$ python3 -q
>>> import numpy as np
>>> np.set_printoptions(precision=2, suppress=True, linewidth=140, legacy="1.25")
>>> data = np.load("block5.npy")
>>> data
array([[  3.26,  -0.02,  -9.8 ,  -3.76,  -6.87,  -1.12,   8.34,   5.64,  -5.5 ],
       [  3.41,  -1.61,  -7.8 ,  -1.32,  -6.96,   1.25,   8.98,   5.87,  -5.19],
       [  3.41,  -0.93,  -6.91,  -2.91,  -4.05,   0.02,   8.41,   4.53,  -4.58],
       [  1.65,  -0.07,  -7.39,  -2.73,  -6.76,  -1.67,   7.75,   5.26,  -7.66],
       [  3.21,  -1.12,  -8.34,  -4.36,  -8.99,   0.48,   9.91,   7.71,  -5.29],
       [  2.35,  -0.75,  -9.16,  -2.3 ,  -5.94,   1.12,   7.94,   5.51,  -6.25],
       [  4.01,  -0.74,  -9.39,  -2.76,  -6.74,  -1.68,   8.56,   6.45,  -6.71],
       [  0.54,   0.42,  -8.51,  -1.89,  -5.77,   0.09,   7.79,   6.97,  -7.29],
       [  4.52,  -1.25,  -9.32,  -4.46,  -3.63,  -0.99,   9.21,   6.25,  -5.69],
       [  2.82,   1.01, -10.53,  -2.98,  -5.96,  -1.68,   8.66,   7.08,  -6.09],
       [  3.33,  -0.4 , -10.05,  -2.37,  -5.31,   1.05,   6.64,   5.15,  -7.26],
       [  4.76,   0.73,  -9.31,  -2.97,  -4.61,  -1.15,   8.55,   6.66,  -5.87],
       [  3.8 ,   1.14,  -7.53,  -5.2 ,  -5.84,  -0.4 ,  10.93,   7.67,  -6.69],
       [  3.43,  -0.36,  -9.03,  -3.03,  -6.88,   0.77,  10.54,   4.06,  -4.81],
       [  2.55,   0.31,  -9.56,  -3.26,  -7.31,  -1.72,   9.5 ,   7.16,  -6.28],
       [  4.28,   0.8 ,  -9.16,  -2.82,  -5.51,   0.99,   9.32,   7.7 ,  -6.7 ],
       [  3.68,  -0.87,  -9.28,  -3.01,  -4.95,  -0.08,   9.03,   7.13,  -3.5 ],
       [  1.84,  -0.61,  -8.38,  -3.87,  -5.39,  -0.69,   9.2 ,   6.36,  -4.28]])
>>> out = np.c_[data[:, :5] @ np.array([[1, -2, 1, 1, 3],
...     [3, 2, -1, 3, -3],
...     [-3, -1, 0, 0, 1],
...     [-3, 2, -3, 1, 3],
...     [-3, -3, -1, 3, -1]]), np.array([0, 1, 2, 1, 3, 2, 1, 2, 1, 1, 1, 1, 2, 3, 0, 1, 0, 1])]
>>> out
array([[ 64.49,  16.33,  21.43, -21.17,  -4.37,   0.  ],
       [ 46.82,  16.  ,  15.94, -23.62,  10.26,   1.  ],
       [ 42.23,   4.56,  17.12, -14.44,   1.43,   2.  ],
       [ 52.08,  18.77,  16.67, -21.57,  -3.66,   1.  ],
       [ 64.92,  17.93,  26.4 , -31.48,   0.56,   3.  ],
       [ 52.3 ,  16.18,  15.94, -20.02,  -0.82,   2.  ],
       [ 58.46,  14.59,  19.77, -21.19,   3.32,   1.  ],
       [ 50.31,  21.8 ,  11.56, -17.4 ,  -8.05,   2.  ],
       [ 53.  ,  -0.25,  22.78, -14.58,  -1.76,   1.  ],
       [ 64.26,  18.83,  16.71, -15.01,  -8.08,   1.  ],
       [ 55.32,  13.78,  16.15, -16.17,  -0.66,   1.  ],
       [ 57.62,   9.14,  17.55,  -9.85,  -1.52,   1.  ],
       [ 62.93,   9.33,  24.1 , -15.5 ,  -9.31,   2.  ],
       [ 59.17,  16.03,  19.76, -21.32,   0.13,   3.  ],
       [ 63.87,  20.49,  19.33, -21.71,  -5.31,   0.  ],
       [ 59.15,  13.09,  17.45, -12.67,  -1.67,   1.  ],
       [ 52.79,   9.01,  18.53, -16.79,   0.29,   0.  ],
       [ 52.93,  11.91,  19.45, -20.03,  -7.25,   1.  ]])
>>> np.linalg.matrix_rank(np.c_[data, out])
10
>>> np.linalg.matrix_rank(out)
6
>>> np.round(np.linalg.lstsq(data, out[:, 0])[0], 2) + 0
array([ 1.,  3., -3., -3., -3.,  0.,  0.,  0.,  0.])
>>> np.round(np.linalg.norm(out - data @ np.linalg.lstsq(data, out)[0], axis=0), 2) + 0
array([0.  , 0.  , 0.  , 0.  , 0.  , 2.46])
>>> mat = np.load("a.npy")
>>> mat
array([[-8., -3.,  0.,  0.,  0.,  0.,  0.,  0.],
       [-3.,  5., -3.,  0.,  0.,  0.,  0.,  0.],
       [ 0., -3., -5., -3.,  0.,  0.,  0.,  0.],
       [ 0.,  0., -3.,  8., -3.,  0.,  0.,  0.],
       [ 0.,  0.,  0., -3., -8., -3.,  0.,  0.],
       [ 0.,  0.,  0.,  0., -3., -6., -3.,  0.],
       [ 0.,  0.,  0.,  0.,  0., -3.,  0., -3.],
       [ 0.,  0.,  0.,  0.,  0.,  0., -3., -1.]])
>>> vec = np.array([0, 3, -1, 3, -3, 2, -1, -3])
>>> y = mat @ vec
>>> y
array([ -9.,  18., -13.,  36.,   9.,   0.,   3.,   6.])
>>> np.linalg.solve(mat, y)
array([-0.,  3., -1.,  3., -3.,  2., -1., -3.])
>>> np.linalg.solve(mat, y + mat[:, 6])
array([-0.,  3., -1.,  3., -3.,  2., -0., -3.])
>>> np.linalg.solve(mat, mat[:, 0])
array([ 1.,  0., -0.,  0., -0., -0., -0., -0.])
>>> np.round(np.linalg.solve(mat.T, mat[4]), 2) + 0
array([0., 0., 0., 0., 1., 0., 0., 0.])
>>> def softmax(z):
...     e = np.exp(z - z.max(axis=-1, keepdims=True))
...     return e / e.sum(axis=-1, keepdims=True)
... 
>>> np.round(softmax(10 * mat[6]), 2) + 0
array([0.17, 0.17, 0.17, 0.17, 0.17, 0.  , 0.17, 0.  ])
>>> scores = mat @ mat.T / np.sqrt(8)
>>> np.round(softmax(scores)[6] @ mat, 2) + 0
array([-0.01,  0.  , -0.01, -0.06, -1.63, -4.44, -1.47, -1.46])
>>> np.round(softmax(scores), 2) + 0
array([[1.  , 0.  , 0.  , 0.  , 0.  , 0.  , 0.  , 0.  ],
       [0.  , 1.  , 0.  , 0.  , 0.  , 0.  , 0.  , 0.  ],
       [0.  , 0.  , 1.  , 0.  , 0.  , 0.  , 0.  , 0.  ],
       [0.  , 0.  , 0.  , 1.  , 0.  , 0.  , 0.  , 0.  ],
       [0.  , 0.  , 0.  , 0.  , 1.  , 0.  , 0.  , 0.  ],
       [0.  , 0.  , 0.  , 0.  , 0.01, 0.99, 0.  , 0.  ],
       [0.  , 0.  , 0.  , 0.  , 0.02, 0.49, 0.49, 0.  ],
       [0.02, 0.02, 0.02, 0.02, 0.02, 0.36, 0.04, 0.52]])
>>> softmax(scores).round(6).argmax(axis=1)
array([0, 1, 2, 3, 4, 5, 5, 7])
>>> K = np.loadtxt("m.csv", delimiter=",")
>>> K
array([[-1.,  2.,  2.,  0.,  2.,  0., -2., -1.,  1.],
       [-1.,  2.,  0., -2.,  2.,  2.,  1.,  2.,  1.],
       [ 2.,  0.,  1.,  2.,  1.,  2.,  1.,  2., -2.],
       [-1., -2., -2., -1., -2.,  1., -2., -2.,  2.],
       [-1.,  0.,  0.,  1., -2., -2., -1.,  1.,  1.],
       [ 0.,  2.,  1., -1.,  1.,  0.,  0.,  2., -2.],
       [-1.,  2., -1.,  1., -1.,  0.,  1.,  0., -1.],
       [-1.,  2., -2.,  2., -1.,  1.,  1., -2., -1.],
       [-5., 10.,  2., -8., 10.,  8.,  2.,  7.,  5.]])
>>> np.allclose(K, K.T)
False
>>> np.trace(K)
3.0
>>> (K - K.T) / 2
array([[ 0. ,  1.5,  0. ,  0.5,  1.5,  0. , -0.5,  0. ,  3. ],
       [-1.5,  0. ,  0. ,  0. ,  1. ,  0. , -0.5,  0. , -4.5],
       [ 0. ,  0. ,  0. ,  2. ,  0.5,  0.5,  1. ,  2. , -2. ],
       [-0.5,  0. , -2. ,  0. , -1.5,  1. , -1.5, -2. ,  5. ],
       [-1.5, -1. , -0.5,  1.5,  0. , -1.5,  0. ,  1. , -4.5],
       [ 0. ,  0. , -0.5, -1. ,  1.5,  0. ,  0. ,  0.5, -5. ],
       [ 0.5,  0.5, -1. ,  1.5,  0. ,  0. ,  0. , -0.5, -1.5],
       [ 0. ,  0. , -2. ,  2. , -1. , -0.5,  0.5,  0. , -4. ],
       [-3. ,  4.5,  2. , -5. ,  4.5,  5. ,  1.5,  4. ,  0. ]])
>>> np.linalg.matrix_power(K, 4)
array([[ -196.,   412.,  -320.,   109.,  -223.,   108.,   315.,   254.,  -227.],
       [  -48.,  -130.,  -400.,   147.,  -477.,  -152.,    98.,  -331.,  -185.],
       [  387.,  -944.,   454.,  -184.,   138.,  -347.,  -621.,  -542.,   334.],
       [ -282.,   680.,  -448.,   383.,  -298.,   238.,   452.,   257.,  -338.],
       [ -207.,   752.,  -108.,   106.,   171.,   273.,   490.,   533.,  -209.],
       [  428., -1224.,   296.,  -239.,   -56.,  -380.,  -664.,  -707.,   376.],
       [  116.,  -246.,   134.,   -24.,    41.,  -102.,  -122.,   -84.,    89.],
       [   16.,    30.,   123.,    39.,    65.,   -33.,   -34.,   106.,    31.],
       [ -388.,  -108., -1920.,   697., -2131.,  -500.,   707., -1070.,  -967.]])
>>> left, s, vt = np.linalg.svd(K)
>>> np.argmax(s[:-1] / (s[1:] + 1e-6)) + 1
8
>>> out = left[:, :8] @ np.diag(s[:8]) @ vt[:8]
>>> round(float(np.linalg.norm(K - out, 2)), 2), round(s[8], 2)
(0.0, 0.0)
>>> np.round(np.linalg.norm(K - out) / np.linalg.norm(K), 2)
0.0
